% ipython --no-banner

In [1]: import numpy as np

In [2]: import numpy.linalg as la

In [3]: np.set_printoptions(precision=2, suppress=True, linewidth=100)

In [4]: def rd(a):
   ...:     return np.round(a, 2) + 0
   ...: 

In [5]: rng = np.random.default_rng(39)

In [6]: idx = rng.integers(0, 2, 4)

In [7]: mat = np.triu((idx[:, None] == idx) & (rng.random((4, 4)) < 0.8), 1).astype(int)

In [8]: mat += mat.T

In [9]: print(mat)
[[0 1 0 1]
 [1 0 0 1]
 [0 0 0 0]
 [1 1 0 0]]

In [10]: print([round(float(la.det(mat[:i, :i])), 2) + 0 for i in range(1, 5)])
[0.0, -1.0, 0.0, 0.0]

In [11]: print(rd(la.eigvalsh(mat).min()))
-1.0

In [12]: U, s, Vt = la.svd(mat)

In [13]: V = Vt[:(s > 1e-8).sum()]

In [14]: x = mat[3] + 3 * mat[2] + rng.integers(2) * np.eye(4)[1]

In [15]: print(x)
[1. 1. 0. 0.]

In [16]: print(rd(la.norm(x - V.T @ V @ x)))
0.0

In [17]: print(rd(np.diag(V.T @ V)))
[1. 1. 0. 1.]

In [18]: print(np.allclose(V.T @ V @ x, x))
True

In [19]: evals, V = la.eigvalsh(mat)
ValueError: too many values to unpack (expected 2)


In [20]: evals, V = la.eigh(mat)

In [21]: print(np.abs(V[:, -1]).round(6).argmax())
0

In [22]: print(rd(V.T @ mat @ V))
[[-1.  0.  0.  0.]
 [ 0. -1.  0.  0.]
 [ 0.  0.  0.  0.]
 [ 0.  0.  0.  2.]]

In [23]: print(evals.sum(), np.trace(mat))
0.0 0

In [24]: print(rd(la.eigvalsh(mat + 4 * np.eye(4))))
[3. 3. 4. 6.]

In [25]: print((evals > 1e-8).sum(), (evals < -1e-8).sum())
1 2

In [26]: print(rd(np.abs(V[:, -1])))
[0.58 0.58 0.   0.58]

In [27]: print(rd(la.svd(mat, compute_uv=False)))
[2. 1. 1. 0.]

In [28]: print(np.flatnonzero(la.matrix_power((mat != 0) + (mat.T != 0) + np.eye(4), 4)[3]))
[0 1 3]

In [29]: print(mat @ mat)
[[2 1 0 1]
 [1 2 0 1]
 [0 0 0 0]
 [1 1 0 2]]

In [30]: print(rd(np.sort(la.eigvals(mat).real)))
[-1. -1.  0.  2.]

In [31]: print(la.cond(mat) > 100)
True

In [32]: print(np.argsort(-la.norm(mat, axis=0).round(6), kind="stable")[:3])
[0 1 3]

In [33]: print([round(float(x), 2) for x in la.svd(mat, compute_uv=False)[:3]])
[2.0, 1.0, 1.0]

In [34]: X = np.load("block1.npy")

In [35]: print(X)
[[-7 -2 -6  9  7]
 [-8  1 -6  5  3]
 [ 5  3  1 -2  0]
 [ 0  7  0  2 -2]
 [-2 -8 -6  6  7]
 [-4 -1 -2  9  0]
 [ 1 -5 -1  5  2]
 [-2 -8 -6  6  7]
 [ 0  0  0  0  0]
 [-5  4 -1  4 -2]
 [-8  1 -6  5  3]
 [-8  1 -6  5  3]
 [ 0  7  0  2 -2]
 [-5  4 -1  4 -2]
 [-5  4 -1  4 -2]
 [ 5  3  1 -2  0]
 [-4  1 -1  8  2]
 [-4  1 -1  8  2]
 [-3 -3 -5  1  5]
 [ 1 -3  0  4  4]
 [-5  4 -1  4 -2]
 [ 3 -3 -4  3  9]
 [-5  4 -1  4 -2]
 [ 0  7  0  2 -2]
 [ 3 -3 -4  3  9]
 [ 5  3  1 -2  0]
 [-8  1 -6  5  3]]

In [36]: t3 = np.stack([X, 3 * X, X[::-1]])

In [37]: print(t3.shape)
(3, 27, 5)

In [38]: print(np.einsum("bij,cij->bc", t3, t3))
[[ 2424  7272   796]
 [ 7272 21816  2388]
 [  796  2388  2424]]

In [39]: print(t3.sum(axis=0))
[[-36  -7 -30  41  31]
 [-27   7 -23  18  12]
 [ 23   9   0  -5   9]
 [  0  35   0  10 -10]
 [-13 -28 -25  28  26]
 [-13  -7 -12  39   9]
 [ -1 -16  -5  24   6]
 [ -7 -35 -24  28  32]
 [ -3  -3  -5   1   5]
 [-24  17  -5  24  -6]
 [-36   5 -25  28  14]
 [-27   7 -23  18  12]
 [ -5  32  -1  12 -10]
 [-25  20  -5  20 -10]
 [-20  23  -4  18 -10]
 [ 12  13  -2  -3   3]
 [-24   5 -10  37  11]
 [-21   8  -5  36   6]
 [-12 -12 -20   4  20]
 [  2 -20  -6  22  23]
 [-19  11  -5  21  -6]
 [  8 -13 -18  21  36]
 [-22   8 -10  22  -1]
 [  0  35   0  10 -10]
 [ 17  -9 -15  10  36]
 [ 12  13  -2  -3   3]
 [-39   2 -30  29  19]]

In [40]: print(la.matrix_rank(t3))
[5 5 5]

In [41]: print(la.matrix_rank(t3.reshape(3, -1)))
2

In [42]: idx = X[:, 1] > np.median(X[:, 1])

In [43]: u = X[idx].mean(axis=0) - X[~idx].mean(axis=0)

In [44]: print(idx.astype(int))
[0 0 1 1 0 0 0 0 0 1 0 0 1 1 1 1 0 0 0 0 1 0 1 1 0 1 0]

In [45]: print(rd((((X - X.mean(axis=0)) @ u > 0) == idx).mean()))
0.96

In [46]: print(np.argsort(-np.abs(u).round(6), kind="stable"))
[1 4 2 3 0]

In [47]: cov = np.cov(X, rowvar=False)

In [48]: print(rd(np.corrcoef(X[:, 0], X[:, 4])[0, 1]))
0.04

In [49]: print(rd(np.polyfit(X[:, 0], X[:, 4], 1)))
[0.04 1.94]

In [50]: print(rd(la.eigvalsh(cov)[::-1]))
[33.93 22.89  4.32  2.19  0.34]

In [51]: print(np.median(X, axis=0))
[-3.  1. -1.  4.  2.]

In [52]: feats = np.loadtxt("test12.csv", delimiter=",")

In [53]: print(feats)
[[ 1.64  2.22  1.08]
 [ 3.12  7.55  4.52]
 [-7.11 -8.39  1.32]
 [ 0.55  3.04  0.88]
 [-5.05 -5.67 -2.87]
 [ 2.17  1.35 -0.4 ]
 [ 0.65 -1.61 -1.38]
 [-3.33 -0.26  5.19]
 [-7.43 -9.23  1.99]
 [-5.08 -6.49  2.49]
 [-0.96 -2.25  4.35]
 [ 2.38  2.19 -2.03]
 [-0.93 -3.83 -1.48]
 [ 4.76  4.27  2.73]]

In [54]: dist = la.norm(feats[:, None] - feats[None], axis=-1)

In [55]: print(np.flatnonzero(dist[11] < dist.mean() / 2))
[ 0  3  5 11]

In [56]: print(la.matrix_rank(dist ** 2))
5

In [57]: print(dist[11].round(6).argsort(kind="stable")[:4])
[11  5  0  3]

In [58]: print((dist + 1e9 * np.eye(14)).round(6).argmin(axis=1))
[ 3 13  8  0 12  0 12 10  2  2  7  5  6  1]

In [59]: Xc = feats - feats.mean(axis=0)

In [60]: V = la.svd(Xc)[2][:2]

In [61]: other = Xc - Xc @ V.T @ V

In [62]: print(rd(other.std(axis=0)))
[0.74 0.59 0.3 ]

In [63]: print(la.norm(other, axis=1).round(6).argmax())
10

In [64]: proj = feats @ la.solve(feats.T @ feats, feats.T)

In [65]: print(rd(proj @ feats[:, 0]))
[ 1.64  3.12 -7.11  0.55 -5.05  2.17  0.65 -3.33 -7.43 -5.08 -0.96  2.38 -0.93  4.76]

In [66]: J = np.loadtxt("m.csv", delimiter=",")

In [67]: print(J)
[[ 0.29 -0.35  0.35]
 [ 0.66 -0.74  0.74]
 [ 0.29 -0.35  0.35]
 [-0.97  0.99 -0.99]
 [-0.29  0.35 -0.35]
 [-0.89  0.93 -0.93]
 [ 0.    0.    0.  ]
 [-0.72  0.79 -0.79]
 [ 0.    0.    0.  ]
 [ 0.98 -0.99  0.99]
 [-0.46  0.54 -0.54]
 [-0.89  0.93 -0.93]
 [-0.86  0.92 -0.92]
 [-0.46  0.54 -0.54]
 [ 0.6  -0.69  0.69]
 [-0.76  0.83 -0.83]
 [-0.38  0.45 -0.45]
 [-0.96  0.98 -0.98]
 [-0.46  0.54 -0.54]
 [ 0.2  -0.24  0.24]]

In [68]: rank = la.matrix_rank(J)

In [69]: print(rank)
2

In [70]: N = la.svd(J)[2][rank:].T

In [71]: print(rd(N[:, 0] / N[np.abs(N[:, 0]).round(6).argmax(), 0]))
[0. 1. 1.]

In [72]: print(np.allclose(J @ N, 0))
True

In [73]: print(rd(N @ N.T))
[[0.  0.  0. ]
 [0.  0.5 0.5]
 [0.  0.5 0.5]]

In [74]: print([int(la.matrix_rank(J[:i])) for i in range(1, len(J) + 1)])
[1, 2, 2, 2, 2, 2, 2, 2, 2, 2, 2, 2, 2, 2, 2, 2, 2, 2, 2, 2]

In [75]: Xc = J - J.mean(axis=0)

In [76]: V = la.svd(Xc)[2][:2]

In [77]: other = Xc - Xc @ V.T @ V

In [78]: print(la.norm(other, axis=1).round(6).argmax())
0

In [79]: print(rd(np.cov(Xc @ V.T, rowvar=False)))
[[1.19 0.  ]
 [0.   0.  ]]

In [80]: print(rd((Xc @ V.T).std(axis=0)))
[1.06 0.03]

In [81]: print(rd(la.norm(other) / la.norm(Xc)))
0.0

In [82]: K = np.array([[0, 1, 2], [0, 0, 1], [0, 0, 1]])

In [83]: rank = la.matrix_rank(K)

In [84]: print(rank)
2

In [85]: N = la.svd(K)[2][rank:].T

In [86]: print([int(la.matrix_rank(K[:, :j + 1])) for j in range(3)])
[0, 1, 2]

In [87]: print(N[:, 0] / N[np.abs(N[:, 0]).round(6).argmax(), 0])
[1. 0. 0.]

In [88]: print([int(la.matrix_rank(K[:i])) for i in range(1, len(K) + 1)])
[1, 2, 2]

In [89]: F = np.array([[0, 0, 1], [0, 0, 1], [1, 1, 0]])

In [90]: print(rd(np.trace(la.pinv(F) @ F)))
2.0

In [91]: print(np.allclose(F[:-1].T @ la.lstsq(F[:-1].T, F[-1])[0], F[-1]))
False

In [92]: print(la.lstsq(F[:-1].T, F[-1])[2])
1

In [93]: cov = F.T @ F

In [94]: print(np.diag(cov))
[1 1 2]

In [95]: print(np.trace(cov), (F ** 2).sum())
4 4

In [96]: print(np.allclose(cov, cov.T))
True

In [97]: print(la.matrix_rank(cov))
2

In [98]: U, s, Vt = la.svd(F)

In [99]: print(np.argmax(s[:-1] / (s[1:] + 1e-6)) + 1)
2

In [100]: print(rd(s))
[1.41 1.41 0.  ]

In [101]: other = U[:, :2] @ np.diag(s[:2]) @ Vt[:2]

In [102]: print(np.abs(F - other).max())
0.0

In [103]: print(rd(la.norm(F - other, 2)), s[2])
0.0 -0.0

In [104]: print(rd(la.norm(F - other) / la.norm(F)))
0.0

In [105]: evals, V = la.eigh(F)

In [106]: x = np.array([5, 1, 5])

In [107]: print((np.sign(V[:, -1].round(6)) == np.sign(V[0, -1].round(6))).astype(int))
[1 1 1]
